>>> import numpy as np
>>> from numpy import linalg as LA
>>> np.set_printoptions(suppress=True, linewidth=120)
>>> rd = lambda a: np.round(a, 2) + 0
>>> M = np.load("m.npy")
>>> M
array([[3, 0, 3],
       [7, 0, 3]])
>>> Y = np.array([[2, 1], [0, 2], [1, 1]])
>>> np.einsum("ij->j", M)
array([10,  0,  6])
>>> M @ Y
array([[ 9,  6],
       [17, 10]])
>>> r0 = np.array([0, 3])
>>> print(np.polyval(r0, M[1]))
[3 3 3]
>>> np.cross(M[1, :3], M[0, :3])
array([  0, -12,   0])
>>> print(np.correlate(M[1], M[0], "full"))
[21  0 30  0  9]
>>> x = np.array([0, 0, 0])
>>> a = np.maximum(M @ x, 0)
>>> np.maximum(M @ x, 0) - np.maximum(-M @ x, 0)
array([0, 0])
>>> U, sigma, vt = LA.svd(M, full_matrices=False)
>>> (sigma > 1e-8).sum()
np.int64(2)
>>> rd(np.cumsum(sigma ** 2) / np.sum(sigma ** 2))
array([0.97, 1.  ])
>>> print(np.allclose(U * sigma @ vt, M))
True
>>> rd(vt @ vt.T)
array([[1., 0.],
       [0., 1.]])
>>> rd(sigma / sigma[0])
array([1.  , 0.16])
>>> rd(np.abs(vt[0]))
array([0.88, 0.  , 0.47])
>>> gram = M.T @ M
>>> np.diag(gram)
array([58,  0, 18])
>>> print(rd(LA.svd(M, compute_uv=False) ** 2))
[74.06  1.94]
>>> J = np.loadtxt("case0.csv", delimiter=",")
>>> J
array([[-1.01,  1.18,  0.01],
       [-1.1 ,  1.2 ,  0.1 ],
       [ 0.5 ,  0.2 ,  0.1 ]])
>>> rd((J + J.T) / 2)
array([[-1.01,  0.04,  0.26],
       [ 0.04,  1.2 ,  0.15],
       [ 0.26,  0.15,  0.1 ]])
>>> rd(J @ J)
array([[-0.27,  0.23,  0.11],
       [-0.16,  0.16,  0.12],
       [-0.68,  0.85,  0.04]])
>>> K = np.load("dump.npy")
>>> rd(K)
array([[-17.26,  -7.25,   7.03],
       [  3.38,  17.31,  -9.43],
       [-19.29,  -2.12,   4.83],
       [ 13.18,  12.23,  -8.76],
       [ 13.97,  11.48,  -8.54],
       [  3.42, -17.84,   8.37],
       [ -1.54,  17.91,  -8.77],
       [ 18.83,  -6.74,  -0.25],
       [  4.65,  16.97,  -9.5 ],
       [-15.2 ,  12.55,  -3.4 ],
       [-15.73,  -9.52,   7.88],
       [ 19.6 ,  -3.36,  -2.11],
       [-19.49,   4.13,   1.71],
       [ -9.66, -14.79,   9.37],
       [  3.77, -17.81,   8.28],
       [-12.21, -13.04,   8.99],
       [  2.71,  17.46,  -9.37],
       [ 16.17,   8.93,  -7.67],
       [-11.48, -13.6 ,   9.13],
       [ 19.7 ,  -2.09,  -2.78],
       [ 12.72, -14.63,   4.93],
       [  7.67, -17.04,   7.14],
       [ -2.24, -17.55,   9.33],
       [-17.99,   8.69,  -0.9 ]])
>>> # null space of dimension 1
>>> rd(K @ LA.pinv(K) @ K)
array([[-17.26,  -7.25,   7.03],
       [  3.38,  17.31,  -9.43],
       [-19.29,  -2.12,   4.83],
       [ 13.18,  12.23,  -8.76],
       [ 13.97,  11.48,  -8.54],
       [  3.42, -17.84,   8.37],
       [ -1.54,  17.91,  -8.77],
       [ 18.83,  -6.74,  -0.25],
       [  4.65,  16.97,  -9.5 ],
       [-15.2 ,  12.55,  -3.4 ],
       [-15.73,  -9.52,   7.88],
       [ 19.6 ,  -3.36,  -2.11],
       [-19.49,   4.13,   1.71],
       [ -9.66, -14.79,   9.37],
       [  3.77, -17.81,   8.28],
       [-12.21, -13.04,   8.99],
       [  2.71,  17.46,  -9.37],
       [ 16.17,   8.93,  -7.67],
       [-11.48, -13.6 ,   9.13],
       [ 19.7 ,  -2.09,  -2.78],
       [ 12.72, -14.63,   4.93],
       [  7.67, -17.04,   7.14],
       [ -2.24, -17.55,   9.33],
       [-17.99,   8.69,  -0.9 ]])
>>> np.unique(K.round(6), axis=0).shape
(24, 3)
>>> print(np.abs(np.diag(LA.qr(K)[1])) > 1e-9)
[ True  True False]
>>> def softmax(z):
...     e = np.exp(z - z.max(axis=-1, keepdims=True))
...     return e / e.sum(axis=-1, keepdims=True)
... 
>>> rd(softmax(K).sum(axis=1))
array([1., 1., 1., 1., 1., 1., 1., 1., 1., 1., 1., 1., 1., 1., 1., 1., 1., 1., 1., 1., 1., 1., 1., 1.])
>>> print(rd(softmax(K[4])))
[0.92 0.08 0.  ]
>>> rd(softmax(10 * K[4]))
array([1., 0., 0.])
>>> S = K @ K.T / np.sqrt(3)
>>> rd(softmax(S)[4] @ K)
array([13.69, 11.74, -8.61])
>>> softmax(S).round(6).argmax(axis=1)
array([ 0,  1,  2,  3,  4,  5,  6,  7,  8,  9, 10, 11, 12, 13, 14, 15, 16, 17, 18, 19, 20, 21, 22, 23])
>>> LA.matrix_rank(K, rtol=0.1)
np.int64(2)
>>> data = np.load("out18.npy")
>>> data
array([[ -3,  -3,  -3,  -3],
       [ -3,  -6,  -6,  -6],
       [ -3,  -6,  -9,  -9],
       [ -3,  -6,  -9, -12]])
>>> # symmetric, so the eigenvalues are real
>>> lab = K[:, 2] > np.median(K[:, 2])
>>> r0 = K[lab].mean(axis=0) - K[~lab].mean(axis=0)
>>> lab.astype(int)
array([1, 0, 1, 0, 0, 1, 0, 0, 0, 0, 1, 0, 1, 1, 1, 1, 0, 0, 1, 0, 1, 1, 1, 0])
>>> rd(r0)
array([-13.1 , -21.03,  13.21])
>>> rd((((K - K.mean(axis=0)) @ r0 > 0) == lab).mean())
np.float64(0.96)
>>> ((K - K.mean(axis=0)) @ r0 > 0).astype(int)
array([1, 0, 1, 0, 0, 1, 0, 0, 0, 0, 1, 0, 1, 1, 1, 1, 0, 0, 1, 0, 1, 1, 1, 1])
>>> m1 = np.loadtxt("data.csv", delimiter=",")
>>> print(m1)
[[-3. -1.  3. -1.]
 [ 2.  1. -2. -2.]
 [-2. -5.  2. -1.]
 [ 2.  1. -2. -2.]]
>>> # row 3 repeats row 1
>>> Y = m1[0, 0] * m1[1:] - np.outer(m1[1:, 0], m1[0])
>>> Y
array([[ 0., -1.,  0.,  8.],
       [ 0., 13.,  0.,  1.],
       [ 0., -1.,  0.,  8.]])
>>> np.flatnonzero(~Y.round(6).any(axis=1))
array([], dtype=int64)
>>> LA.matrix_rank(Y), LA.matrix_rank(m1)
(np.int64(2), np.int64(3))
>>> rd(m1[:, 0] / m1[0, 0])
array([ 1.  , -0.67,  0.67, -0.67])
>>> mat = np.load("block17.npy")
>>> mat
array([[-14.54,  -2.92,  -4.77],
       [-13.41,  -2.58,  -4.37],
       [-11.9 ,  -2.13,  -3.85],
       [ -9.02,  -1.33,  -2.88],
       [ -4.37,  -0.23,  -1.4 ],
       [ -3.69,  -0.11,  -1.2 ],
       [ -2.18,   0.1 ,  -0.77],
       [ -2.11,   0.11,  -0.75],
       [ -1.93,   0.12,  -0.7 ],
       [ -1.48,   0.14,  -0.58],
       [ -0.57,   0.1 ,  -0.32],
       [ -0.17,   0.02,  -0.14],
       [ -0.12,   0.01,  -0.11],
       [ -0.1 ,   0.01,  -0.09],
       [  0.04,   0.  ,   0.04],
       [  0.07,   0.  ,   0.07],
       [  0.56,   0.24,   0.66],
       [  1.73,   1.08,   1.86],
       [  2.58,   1.7 ,   2.63],
       [  4.82,   3.28,   4.5 ],
       [  5.59,   3.81,   5.11],
       [  7.96,   5.43,   6.91],
       [ 12.05,   8.15,   9.87],
       [ 15.64,  10.48,  12.38],
       [ 17.52,  11.69,  13.67]])
>>> lab = mat[:, 2] > np.median(mat[:, 2])
>>> r0 = mat[lab].mean(axis=0) - mat[~lab].mean(axis=0)
>>> print(rd(r0))
[10.74  4.49  6.48]
>>> ((mat - mat.mean(axis=0)) @ r0 > 0).astype(int)
array([0, 0, 0, 0, 0, 0, 0, 0, 0, 0, 0, 0, 0, 0, 0, 0, 0, 1, 1, 1, 1, 1, 1, 1, 1])
>>> U, sigma, vt = LA.svd(K)
>>> V = vt[:(sigma > 1e-8).sum()]
>>> rng = np.random.default_rng(402587)
>>> x = K[7] + -2 * K[20] + rng.integers(2) * np.eye(3)[2]
>>> rd(x)
array([-6.6 , 22.52, -9.12])
>>> np.allclose(V.T @ V @ x, x)
False
>>> print(rd(np.diag(V.T @ V)))
[0.97 0.8  0.23]
>>> rd(LA.norm(x - V.T @ V @ x))
np.float64(0.88)
>>> rd(V.T @ V)
array([[ 0.97, -0.08, -0.15],
       [-0.08,  0.8 , -0.39],
       [-0.15, -0.39,  0.23]])
>>> LA.matrix_rank(np.vstack([K, x]))
np.int64(3)
>>> gram = np.cov(mat, rowvar=False)
>>> gram.shape
(3, 3)
>>> rd(LA.eigvalsh(gram)[::-1])
array([97.19,  2.18,  0.08])
>>> np.argwhere(np.triu(np.abs(np.corrcoef(mat.T)) > 0.8, 1))
array([[0, 1],
       [0, 2],
       [1, 2]])
>>> np.argsort(-mat.std(axis=0).round(6), kind="stable")
array([0, 2, 1])
>>> np.median(mat, axis=0)
array([-0.12,  0.1 , -0.11])
>>> rd(np.corrcoef(mat.T))
array([[1.  , 0.94, 0.96],
       [0.94, 1.  , 0.99],
       [0.96, 0.99, 1.  ]])
>>> rd(np.polyfit(mat[:, 1], mat[:, 2], 1))
array([ 1.28, -0.47])
>>> x = np.array([-6, 6, -7])
>>> target = mat @ x
>>> beta, lr = np.zeros(3), 1 / LA.norm(mat, 2) ** 2
>>> for i in range(5):
...     beta -= lr * mat.T @ (mat @ beta - target)
...     if i % 1 == 0: print(i, round(LA.norm(mat @ beta - target), 2))
... 
0 41.16
1 39.35
2 37.64
3 36.02
4 34.48
>>> rd(beta)
array([-5.07, -1.7 , -2.5 ])
>>> rd(LA.cond(mat))
np.float64(35.8)
>>> w, V = LA.eigh(data)
>>> x = np.array([5, -8, -3, -9])
>>> rd(V * np.abs(w) @ V.T)
array([[ 3.,  3.,  3.,  3.],
       [ 3.,  6.,  6.,  6.],
       [ 3.,  6.,  9.,  9.],
       [ 3.,  6.,  9., 12.]])
>>> print(rd(LA.eigvalsh(data[1:, 1:])))
[-23.68  -2.36  -0.97]
>>> print(V * np.maximum(w, 0) @ V.T)
[[0. 0. 0. 0.]
 [0. 0. 0. 0.]
 [0. 0. 0. 0.]
 [0. 0. 0. 0.]]
>>> x @ data @ x
np.int64(-2550)
>>> W0 = np.array([[0.1, 0.8, -1.3],
...     [0.1, -0.4, 0.2],
...     [-0.7, 2.0, 1.1],
...     [0.0, 0.2, 0.1]])
>>> x = np.array([-3, 3, -1])
>>> target = W0 @ x
>>> print(rd(LA.pinv(W0) @ W0))
[[1. 0. 0.]
 [0. 1. 0.]
 [0. 0. 1.]]
>>> rd(LA.lstsq(W0, target)[0])
array([-3.,  3., -1.])
>>> rd(LA.solve(W0.T @ W0, W0.T @ target))
array([-3.,  3., -1.])
>>> target = target + 0.3 * rng.normal(size=4)
>>> rd(target)
array([ 3.68, -2.03,  7.01,  0.03])
>>> beta, *_ = LA.lstsq(W0, target)
>>> print(beta.round())
[-9.  2. -3.]
>>> rd(beta)
array([-9.26,  1.64, -2.52])
>>> print([round(float(LA.norm(LA.solve(W0.T @ W0 + lam * np.eye(3), W0.T @ target))), 2) for lam in (0, 1, 10, 100)])
[9.74, 3.04, 1.2, 0.18]
>>> rd(LA.norm(target - W0 @ beta))
np.float64(0.08)
>>> q, V = LA.qr(W0[:, :2])[0], LA.qr(W0[:, 2:])[0]
>>> sigma = LA.svd(q.T @ V, compute_uv=False)
>>> rd(sigma)
array([0.97])
>>> print(rd(np.degrees(np.arccos(sigma.clip(0, 1)))))
[13.06]
>>> rd(LA.norm(q @ q.T - V @ V.T, 2))
np.float64(1.0)
>>> Y = np.array([[1, 1], [1, -1]])
>>> E = np.kron(Y, np.kron(Y, Y))[rng.permutation(8)][:4]
>>> E
array([[ 1, -1, -1,  1,  1, -1, -1,  1],
       [ 1,  1, -1, -1,  1,  1, -1, -1],
       [ 1, -1,  1, -1, -1,  1, -1,  1],
       [ 1, -1, -1,  1, -1,  1,  1, -1]])
>>> T = np.stack([E, 2 * E, E[::-1]])
>>> T.shape
(3, 4, 8)
>>> np.einsum("bij,cij->bc", T, T)
array([[ 32,  64,   0],
       [ 64, 128,   0],
       [  0,   0,  32]])
>>> T.sum(axis=0)
array([[ 4, -4, -4,  4,  2, -2, -2,  2],
       [ 4,  2, -2, -4,  2,  4, -4, -2],
       [ 4, -2,  2, -4, -2,  4, -4,  2],
       [ 4, -4, -4,  4, -2,  2,  2, -2]])
